$ python3 -q
>>> import numpy as np
>>> np.set_printoptions(suppress=True, linewidth=160)
>>> def rd(a):
...     return np.round(a, 4) + 0
... 
>>> rng = np.random.default_rng(29171)
>>> lab = rng.integers(0, 3, 4)
>>> J = (lab[:, None] == lab) * 2 + np.eye(4)
>>> J
array([[3., 0., 2., 0.],
       [0., 3., 0., 0.],
       [2., 0., 3., 0.],
       [0., 0., 0., 3.]])
>>> M2 = np.array([[0, 4], [3, 0]])
>>> cent = np.kron(M2, J)
>>> rd(np.linalg.norm(cent, 2)), rd(np.linalg.norm(M2, 2) * np.linalg.norm(J, 2))
(np.float64(20.0), np.float64(20.0))
>>> cent.shape
(8, 8)
>>> cent
array([[ 0.,  0.,  0.,  0., 12.,  0.,  8.,  0.],
       [ 0.,  0.,  0.,  0.,  0., 12.,  0.,  0.],
       [ 0.,  0.,  0.,  0.,  8.,  0., 12.,  0.],
       [ 0.,  0.,  0.,  0.,  0.,  0.,  0., 12.],
       [ 9.,  0.,  6.,  0.,  0.,  0.,  0.,  0.],
       [ 0.,  9.,  0.,  0.,  0.,  0.,  0.,  0.],
       [ 6.,  0.,  9.,  0.,  0.,  0.,  0.,  0.],
       [ 0.,  0.,  0.,  9.,  0.,  0.,  0.,  0.]])
>>> r0 = np.array([0, 2, 1])
>>> np.array([np.convolve(row, r0, "same") for row in cent])
array([[ 0.,  0.,  0.,  0., 24., 12., 16.,  8.],
       [ 0.,  0.,  0.,  0.,  0., 24., 12.,  0.],
       [ 0.,  0.,  0.,  0., 16.,  8., 24., 12.],
       [ 0.,  0.,  0.,  0.,  0.,  0.,  0., 24.],
       [18.,  9., 12.,  6.,  0.,  0.,  0.,  0.],
       [ 0., 18.,  9.,  0.,  0.,  0.,  0.,  0.],
       [12.,  6., 18.,  9.,  0.,  0.,  0.,  0.],
       [ 0.,  0.,  0., 18.,  9.,  0.,  0.,  0.]])
>>> np.cross(cent[4, :3], cent[5, :3])
array([-54.,   0.,  81.])
>>> proj = np.triu(np.array([[-2, 1, 2, -1], [-3, 1, -1, 3], [2, -1, 1, -3], [1, 1, 0, -3]]), 1) + np.eye(4)
>>> M2 = proj @ J @ np.linalg.inv(proj)
>>> np.trace(M2), np.trace(J)
(np.float64(12.0), np.float64(12.0))
>>> np.linalg.matrix_rank(M2)
np.int64(4)
>>> proj @ J - J @ proj
array([[ 4.,  0.,  0.,  6.],
       [-2.,  0.,  0.,  0.],
       [ 0., -2., -4.,  2.],
       [ 0.,  0.,  0.,  0.]])
>>> rd(np.linalg.det(M2))
np.float64(45.0)
>>> X = np.load("test7.npy")
>>> rd(X)
array([[ -4.6151,  -2.5883, -14.5891,   0.8252],
       [ -3.8779,  -2.5003, -12.0274,   0.9003],
       [ -3.4709,  -2.4286, -10.6579,   0.9349],
       [ -2.5349,  -2.1905,  -7.6383,   0.9898],
       [ -2.1063,  -2.0415,  -6.3203,   0.9996],
       [ -0.4666,  -1.092 ,  -1.6927,   0.8358],
       [ -0.1032,  -0.6901,  -0.7351,   0.6589],
       [ -0.043 ,  -0.597 ,  -0.5692,   0.6055],
       [  0.055 ,  -0.3847,  -0.2639,   0.4581],
       [ -0.0365,   0.0309,  -0.0032,  -0.0675],
       [ -0.0433,   0.0357,  -0.0043,  -0.079 ],
       [ -0.1917,   0.0965,  -0.048 ,  -0.2907],
       [ -0.9788,  -0.0172,  -0.3147,  -1.0402],
       [ -1.6488,  -0.3193,  -0.4294,  -1.5383],
       [ -1.8677,  -0.4407,  -0.4423,  -1.6889],
       [ -5.6062,  -3.4936,   0.9252,  -3.8862],
       [ -6.9093,  -4.8553,   1.9981,  -4.5699]])
>>> M2 = np.array([[2, 2, 1], [1, 0, 2], [0, 2, 0], [2, 0, 1]])
>>> rd(np.einsum("ij->j", X))
array([-34.4452, -23.4761, -52.8126,  -5.9525])
>>> rank = np.linalg.matrix_rank(X)
>>> rank
np.int64(3)
>>> N = np.linalg.svd(X)[2][rank:].T
>>> [int(np.linalg.matrix_rank(X[:i])) for i in range(1, len(X) + 1)]
[1, 2, 3, 3, 3, 3, 3, 3, 3, 3, 3, 3, 3, 3, 3, 3, 3]
>>> rd(X @ N)
array([[0.],
       [0.],
       [0.],
       [0.],
       [0.],
       [0.],
       [0.],
       [0.],
       [0.],
       [0.],
       [0.],
       [0.],
       [0.],
       [0.],
       [0.],
       [0.],
       [0.]])
>>> evals, evecs = np.linalg.eigh(J)
>>> x0 = np.array([2, 1, 5, 4])
>>> (np.sign(evecs[:, -1].round(6)) == np.sign(evecs[0, -1].round(6))).astype(int)
array([1, 0, 1, 0])
>>> rd(evecs * np.sqrt(evals) @ evecs.T)
array([[1.618 , 0.    , 0.618 , 0.    ],
       [0.    , 1.7321, 0.    , 0.    ],
       [0.618 , 0.    , 1.618 , 0.    ],
       [0.    , 0.    , 0.    , 1.7321]])
>>> rd(np.linalg.eigvalsh(J[1:, 1:]))
array([3., 3., 3.])
>>> M2 = np.array([[0, 2, -2, 2, 0, -2],
...     [3, -1, 0, 3, -1, -3],
...     [-1, 1, 2, 0, 2, -1],
...     [-3, 1, 0, 0, -1, -1],
...     [-3, 0, 2, 3, 0, 1],
...     [-2, 0, -2, 0, 1, 2]])
>>> A = M2 - M2.T
>>> A
array([[ 0, -1, -1,  5,  3,  0],
       [ 1,  0, -1,  2, -1, -3],
       [ 1,  1,  0,  0,  0,  1],
       [-5, -2,  0,  0, -4, -1],
       [-3,  1,  0,  4,  0,  0],
       [ 0,  3, -1,  1,  0,  0]])
>>> x0 = np.array([-1, 3, -3, 3, 2, 2])
>>> rhs = A @ x0
>>> rhs
array([ 21,   0,   4, -11,  18,  15])
>>> rd(np.linalg.solve(A, 2 * rhs))
array([-2.,  6., -6.,  6.,  4.,  4.])
>>> rd(np.linalg.solve(A, rhs))
array([-1.,  3., -3.,  3.,  2.,  2.])
>>> rd(np.linalg.solve(A.T, A[5]))
array([0., 0., 0., 0., 0., 1.])
>>> x0 = np.array([0, 0, 2, -1, 2, -1])
>>> rd(np.linalg.det(A))
np.float64(529.0)
>>> rd(np.linalg.eigvals(A).real)
array([0., 0., 0., 0., 0., 0.])
>>> x0 @ A @ x0
np.int64(0)
>>> rd(np.linalg.svd(A, compute_uv=False))
array([7.3688, 7.3688, 3.7424, 3.7424, 0.834 , 0.834 ])
>>> O = np.linalg.solve(np.eye(6) - A, np.eye(6) + A)
>>> rd(O @ O.T)
array([[1., 0., 0., 0., 0., 0.],
       [0., 1., 0., 0., 0., 0.],
       [0., 0., 1., 0., 0., 0.],
       [0., 0., 0., 1., 0., 0.],
       [0., 0., 0., 0., 1., 0.],
       [0., 0., 0., 0., 0., 1.]])
>>> lab = rng.permutation(6)
>>> M2 = A[:, lab] * rng.choice([-1, 1], 6)
>>> M2
array([[ 3, -1, -5,  0,  0,  1],
       [-1, -1, -2, -3,  1,  0],
       [ 0,  0,  0,  1,  1, -1],
       [-4,  0,  0, -1, -5,  2],
       [ 0,  0, -4,  0, -3, -1],
       [ 0, -1, -1,  0,  0, -3]])
>>> Uu, _, Vt = np.linalg.svd(A.T @ M2)
>>> rd(np.linalg.lstsq(A, M2)[0])
array([[ 0.,  0.,  0.,  0.,  1.,  0.],
       [ 0.,  0.,  0.,  0.,  0., -1.],
       [ 0.,  1.,  0.,  0.,  0.,  0.],
       [ 0.,  0., -1.,  0.,  0.,  0.],
       [ 1.,  0.,  0.,  0.,  0.,  0.],
       [ 0.,  0.,  0.,  1.,  0.,  0.]])
>>> Uu, sv, Vt = np.linalg.svd(A, full_matrices=False)
>>> rd(Uu.T @ Uu)
array([[1., 0., 0., 0., 0., 0.],
       [0., 1., 0., 0., 0., 0.],
       [0., 0., 1., 0., 0., 0.],
       [0., 0., 0., 1., 0., 0.],
       [0., 0., 0., 0., 1., 0.],
       [0., 0., 0., 0., 0., 1.]])
>>> rd(Vt @ Vt.T)
array([[1., 0., 0., 0., 0., 0.],
       [0., 1., 0., 0., 0., 0.],
       [0., 0., 1., 0., 0., 0.],
       [0., 0., 0., 1., 0., 0.],
       [0., 0., 0., 0., 1., 0.],
       [0., 0., 0., 0., 0., 1.]])
>>> (sv > 1e-8).sum()
np.int64(6)
>>> rd(np.sqrt((sv ** 2).sum())), rd(np.linalg.norm(A))
(np.float64(11.7473), np.float64(11.7473))
>>> rd(Uu.T @ A @ Vt.T)
array([[7.3688, 0.    , 0.    , 0.    , 0.    , 0.    ],
       [0.    , 7.3688, 0.    , 0.    , 0.    , 0.    ],
       [0.    , 0.    , 3.7424, 0.    , 0.    , 0.    ],
       [0.    , 0.    , 0.    , 3.7424, 0.    , 0.    ],
       [0.    , 0.    , 0.    , 0.    , 0.834 , 0.    ],
       [0.    , 0.    , 0.    , 0.    , 0.    , 0.834 ]])
>>> J @ J
array([[13.,  0., 12.,  0.],
       [ 0.,  9.,  0.,  0.],
       [12.,  0., 13.,  0.],
       [ 0.,  0.,  0.,  9.]])
>>> rd(np.sort(np.linalg.eigvals(J).real))
array([1., 3., 3., 5.])
>>> (J != 0).astype(int)
array([[1, 0, 1, 0],
       [0, 1, 0, 0],
       [1, 0, 1, 0],
       [0, 0, 0, 1]])
>>> np.flatnonzero(np.linalg.matrix_power((J != 0) + (J.T != 0) + np.eye(4), 4)[0])
array([0, 2])
>>> feats = np.loadtxt("case14.csv", delimiter=",")
>>> feats
array([[-23.6788, -19.5461,  18.704 ,  -6.7241,  12.6536],
       [-23.2593, -21.3479,  15.2769,  -7.5687,  11.771 ],
       [-24.4217, -21.3412,  18.1404,  -5.7306,  11.5968],
       [-24.754 , -19.1389,  17.2624,  -5.4258,  12.3955],
       [-22.9571, -20.6694,  18.4637,  -5.6148,  12.6361],
       [-23.9992, -21.008 ,  18.2986,  -6.1008,  12.0167],
       [-22.7959, -21.5325,  17.5997,  -6.969 ,  11.1878],
       [-25.1348, -20.6878,  18.5049,  -5.4742,  11.2246],
       [-24.0877, -20.9862,  18.5208,  -5.8899,  12.1219],
       [-24.4888, -20.7085,  17.7583,  -5.9524,  13.4771],
       [-24.6979, -20.2045,  16.4528,  -7.0978,  12.0719],
       [-24.1353, -21.7574,  18.8739,  -7.203 ,  11.5092],
       [-23.753 , -21.3224,  16.7249,  -6.7151,  11.8408],
       [-24.4388, -22.0982,  17.1855,  -4.5589,  11.4897],
       [-24.3625, -20.3771,  17.8413,  -5.6345,  10.5681],
       [-24.2698, -22.9561,  17.6462,  -5.8287,   9.7337],
       [-23.366 , -21.3931,  18.2812,  -4.8948,  11.3321],
       [-23.1964, -23.4453,  15.9453,  -5.167 ,  15.4418],
       [-23.4552, -22.1684,  20.3505,  -4.9646,   9.8193],
       [-23.0574, -22.1004,  18.5454,  -5.048 ,  10.9168],
       [-24.865 , -19.007 ,  19.8779,  -6.5657,  13.6429],
       [-23.4969, -21.3595,  18.6747,  -6.438 ,  12.2508],
       [-22.2186, -23.0467,  18.232 ,  -6.1272,  12.557 ],
       [-25.5919, -19.7738,  18.5706,  -4.431 ,  11.6894],
       [-22.6361, -19.5515,  17.5063,  -6.2826,  11.0169],
       [-23.0929, -21.283 ,  16.9729,  -5.4321,  13.2699],
       [-23.4476, -21.447 ,  16.8376,  -5.4851,  12.8962],
       [-24.1094, -20.0311,  19.21  ,  -7.3205,  13.1964],
       [-23.5926, -21.543 ,  18.2904,  -6.4118,  12.2366],
       [-24.4337, -21.3348,  17.2585,  -7.1492,  12.3723],
       [-24.4224, -22.2084,  18.1344,  -8.4241,   9.6439],
       [-23.1084, -18.7891,  18.7272,  -8.13  ,  10.4257],
       [-23.3751, -21.8765,  18.3141,  -5.8797,  13.4892],
       [-23.6057, -20.2752,  16.8938,  -5.6751,  11.3756],
       [-25.0397, -20.621 ,  16.9875,  -5.1665,  11.6955],
       [-23.0521, -21.6708,  17.3957,  -5.5818,  12.9852],
       [-23.4854, -20.7077,  18.9602,  -8.2063,  12.8559]])
>>> M2 = np.c_[feats[:, :4] @ np.array([[1, 2, 1, 1], [0, 1, 1, 2], [2, 1, 0, 0], [1, 0, 2, 0]]), np.array([2, 3, 1, -1, 0, 0, -2, 3, -3, 0, 1, 1, 1, 3, -1, -3, -3, -2, -1, 1, 1, 1, -1, -1, -3, -2, -1, 1, 3, -3, -2, -2, 2, 0, 0, 2, -3])]
>>> rd(M2)
array([[  7.0051, -48.1997, -56.6731, -62.771 ,   2.    ],
       [ -0.2742, -52.5896, -59.7446, -65.9551,   3.    ],
       [  6.1285, -52.0442, -57.2241, -67.1041,   1.    ],
       [  4.345 , -51.3845, -54.7445, -63.0318,  -1.    ],
       [  8.3555, -48.1199, -54.8561, -64.2959,   0.    ],
       [  6.4972, -50.7078, -57.2088, -66.0152,   0.    ],
       [  5.4345, -49.5246, -58.2664, -65.8609,  -2.    ],
       [  6.4008, -52.4525, -56.771 , -66.5104,   3.    ],
       [  7.064 , -50.6408, -56.8537, -66.0601,  -3.    ],
       [  5.0754, -51.9278, -57.1021, -65.9058,   0.    ],
       [  1.1099, -53.1475, -59.098 , -65.1069,   1.    ],
       [  6.4095, -51.1541, -60.2987, -67.6501,   1.    ],
       [  2.9817, -52.1035, -58.5056, -66.3978,   1.    ],
       [  5.3733, -53.7903, -55.6548, -68.6352,   3.    ],
       [  5.6856, -51.2608, -56.0086, -65.1167,  -1.    ],
       [  5.1939, -53.8495, -58.8833, -70.182 ,  -3.    ],
       [  8.3016, -49.8439, -54.5487, -66.1522,  -3.    ],
       [  3.5272, -53.8928, -56.9757, -70.087 ,  -2.    ],
       [ 12.2812, -48.7283, -55.5528, -67.792 ,  -1.    ],
       [  8.9854, -49.6698, -55.2538, -67.2582,   1.    ],
       [  8.3251, -48.8591, -57.0034, -62.879 ,   1.    ],
       [  7.4145, -49.6786, -57.7324, -66.2159,   1.    ],
       [  8.1182, -49.2519, -57.5197, -68.312 ,  -1.    ],
       [  7.1183, -52.387 , -54.2277, -65.1395,  -1.    ],
       [  6.0939, -47.3174, -54.7528, -61.7391,  -3.    ],
       [  5.4208, -50.4959, -55.2401, -65.6589,  -2.    ],
       [  4.7425, -51.5046, -55.8648, -66.3416,  -1.    ],
       [  6.9901, -49.0399, -58.7815, -64.1716,   1.    ],
       [  6.5764, -50.4378, -57.9592, -66.6786,   3.    ],
       [  2.9341, -52.9437, -60.0669, -67.1033,  -3.    ],
       [  3.4223, -52.9188, -63.479 , -68.8392,  -2.    ],
       [  6.216 , -46.2787, -58.1575, -60.6866,  -2.    ],
       [  7.3734, -50.3126, -57.011 , -67.1281,   2.    ],
       [  4.5068, -50.5928, -55.2311, -64.1561,   0.    ],
       [  3.7688, -53.7129, -55.9937, -66.2817,   0.    ],
       [  6.1575, -50.3793, -55.8865, -66.3937,   2.    ],
       [  6.2287, -48.7183, -60.6057, -64.9008,  -3.    ]])
>>> rd(np.linalg.lstsq(feats, M2[:, 0])[0])
array([1., 0., 2., 1., 0.])
>>> rd(np.linalg.norm(np.linalg.qr(feats)[0].T @ M2, axis=0) ** 2 / ((M2 ** 2).sum(axis=0) + 1e-12))
array([1.    , 1.    , 1.    , 1.    , 0.0529])
>>> Uu, sv, Vt = np.linalg.svd(feats)
>>> np.argmax(sv[:-1] / (sv[1:] + 1e-6)) + 1
np.int64(1)
>>> rd(sv)
array([236.751 ,   7.7139,   6.9955,   5.9882,   5.2249])
>>> M2 = Uu[:, :1] @ np.diag(sv[:1]) @ Vt[:1]
>>> rd(np.abs(feats - M2).max())
np.float64(3.1792)
>>> np.linalg.matrix_rank(feats, rtol=0.05)
np.int64(1)
>>> np.linalg.matrix_rank(M2)
np.int64(1)
>>> d = np.linalg.norm(feats[:, None] - feats[None], axis=-1)
>>> (d + 1e9 * np.eye(37)).round(6).argmin(axis=1)
array([27, 12,  5, 34, 21,  8, 12,  2,  5,  8, 29, 21, 29,  2,  7, 19, 19, 25, 19, 16, 27, 28, 32,  7, 33, 26, 25,  0, 21, 12, 11, 24, 35, 14, 33, 25, 27])
>>> d.shape
(37, 37)
>>> np.linalg.matrix_rank(d ** 2)
np.int64(7)
>>> np.flatnonzero(d[16] < d.mean() / 2)
array([ 2, 16, 19])
>>> np.unravel_index(d.round(6).argmax(), d.shape)
(np.int64(17), np.int64(31))
>>> d[16].round(6).argsort(kind="stable")[:4]
array([16, 19,  2,  8])
>>> rd(d[:5, :5])
array([[0.    , 4.0816, 2.4891, 2.2699, 1.7525],
       [4.0816, 0.    , 3.6   , 4.0048, 3.9081],
       [2.4891, 3.6   , 0.    , 2.5421, 1.9479],
       [2.2699, 4.0048, 2.5421, 0.    , 2.6661],
       [1.7525, 3.9081, 1.9479, 2.6661, 0.    ]])
